>>> import numpy as np
>>> import numpy.linalg as la
>>> np.set_printoptions(precision=3, suppress=True, linewidth=140, floatmode="fixed")
>>> K = np.load("a.npy")
>>> K
array([[-2.043,  2.171,  2.588,  0.642],
       [-3.405, -1.570, -1.192, -0.722],
       [-0.341,  2.956, -2.629, -0.481],
       [-0.341, -0.287, -0.983,  3.852]])
>>> la.norm(K, axis=0)
array([4.000, 4.000, 4.000, 4.000])
>>> np.round(K.T @ K, 3) + 0
array([[16.000,  0.000,  0.000,  0.000],
       [ 0.000, 16.000,  0.000,  0.000],
       [ 0.000,  0.000, 16.000,  0.000],
       [ 0.000,  0.000,  0.000, 16.000]])
>>> la.svd(K, compute_uv=False)
array([4.000, 4.000, 4.000, 4.000])
>>> Q, R = la.qr(K)
>>> abs(R[0, 0]), np.round(la.norm(K[:, 0]), 3)
(np.float64(4.0), np.float64(4.0))
>>> np.abs(np.diag(R))
array([4.000, 4.000, 4.000, 4.000])
>>> np.round(Q.T @ Q, 3) + 0
array([[1.000, 0.000, 0.000, 0.000],
       [0.000, 1.000, 0.000, 0.000],
       [0.000, 0.000, 1.000, 0.000],
       [0.000, 0.000, 0.000, 1.000]])
>>> np.allclose(R.T @ R, K.T @ K)
True
>>> np.sort(np.abs(la.eigvals(K)))
array([4.000, 4.000, 4.000, 4.000])
>>> np.allclose(K @ K.T, K.T @ K)
True
>>> np.allclose(K, K.T)
False
>>> round(la.det(K), 3)
np.float64(-256.0)
>>> def softmax(z):
...     e = np.exp(z - z.max(axis=-1, keepdims=True))
...     return e / e.sum(axis=-1, keepdims=True)
... 
>>> softmax(K[1] + -1)
array([0.032, 0.202, 0.295, 0.471])
>>> softmax(K[1])
array([0.032, 0.202, 0.295, 0.471])
>>> np.round(softmax(10 * K[1]), 3) + 0
array([0.000, 0.000, 0.009, 0.991])
>>> att = K @ K.T / np.sqrt(4)
>>> np.round(softmax(att + np.triu(np.full(att.shape, -np.inf), 1)), 3) + 0
array([[1.000, 0.000, 0.000, 0.000],
       [0.000, 1.000, 0.000, 0.000],
       [0.000, 0.000, 0.999, 0.000],
       [0.000, 0.000, 0.000, 0.999]])
>>> np.round(softmax(att), 3) + 0
array([[0.999, 0.000, 0.000, 0.000],
       [0.000, 0.999, 0.000, 0.000],
       [0.000, 0.000, 0.999, 0.000],
       [0.000, 0.000, 0.000, 0.999]])
